In [1]: import numpy as np

In [2]: import numpy.linalg as la

In [3]: np.set_printoptions(suppress=True, linewidth=200)

In [4]: def rd(a):
   ...:     return np.round(a, 3) + 0
   ...: 

In [5]: mat = np.loadtxt("m.csv", delimiter=",")

In [6]: mat
Out[6]: 
array([[3., 1., 1., 1.],
       [1., 3., 1., 1.],
       [1., 1., 3., 1.],
       [1., 1., 1., 3.]])

In [7]: vals, evecs = la.eigh(mat)

In [8]: x0 = np.array([1, 2, 1, -2])

In [9]: (np.sign(evecs[:, -1].round(6)) == np.sign(evecs[0, -1].round(6))).astype(int)
Out[9]: array([1, 1, 1, 1])

In [10]: rd(evecs * np.abs(vals) @ evecs.T)
Out[10]: 
array([[3., 1., 1., 1.],
       [1., 3., 1., 1.],
       [1., 1., 3., 1.],
       [1., 1., 1., 3.]])

In [11]: np.abs(mat).sum(axis=1).max(), rd(np.abs(vals).max())
Out[11]: (np.float64(6.0), np.float64(6.0))

In [12]: m1 = np.array([[-3.0, 2.0, 5.0, -2.0],
    ...:     [3.0, 0.0, -2.0, 0.0],
    ...:     [-4.0, 4.0, 1.0, 0.0],
    ...:     [0.0, 0.0, 0.0, -2.0]])

In [13]: rd(la.eigvals(m1).sum().real)
Out[13]: np.float64(-4.0)

In [14]: np.einsum("ij,ji->", m1, m1)
Out[14]: np.float64(-30.0)

In [15]: rd(la.det(m1.T))
Out[15]: np.float64(-92.0)

In [16]: rd(la.det(2 * m1)), rd(la.det(m1))
Out[16]: (np.float64(-1472.0), np.float64(-92.0))

In [17]: np.kron(np.eye(2, dtype=int), m1)
Out[17]: 
array([[-3.,  2.,  5., -2., -0.,  0.,  0., -0.],
       [ 3.,  0., -2.,  0.,  0.,  0., -0.,  0.],
       [-4.,  4.,  1.,  0., -0.,  0.,  0.,  0.],
       [ 0.,  0.,  0., -2.,  0.,  0.,  0., -0.],
       [-0.,  0.,  0., -0., -3.,  2.,  5., -2.],
       [ 0.,  0., -0.,  0.,  3.,  0., -2.,  0.],
       [-0.,  0.,  0.,  0., -4.,  4.,  1.,  0.],
       [ 0.,  0.,  0., -0.,  0.,  0.,  0., -2.]])

In [18]: Q, evecs = la.qr(m1[:, :2])[0], la.qr(m1[:, 2:])[0]

In [19]: sv = la.svd(Q.T @ evecs, compute_uv=False)

In [20]: rd(sv)
Out[20]: array([0.829, 0.117])

In [21]: rd(np.degrees(np.arccos(sv.clip(0, 1))))
Out[21]: array([34.   , 83.309])

In [22]: rd(la.norm(Q @ Q.T - evecs @ evecs.T, 2))
Out[22]: np.float64(0.993)
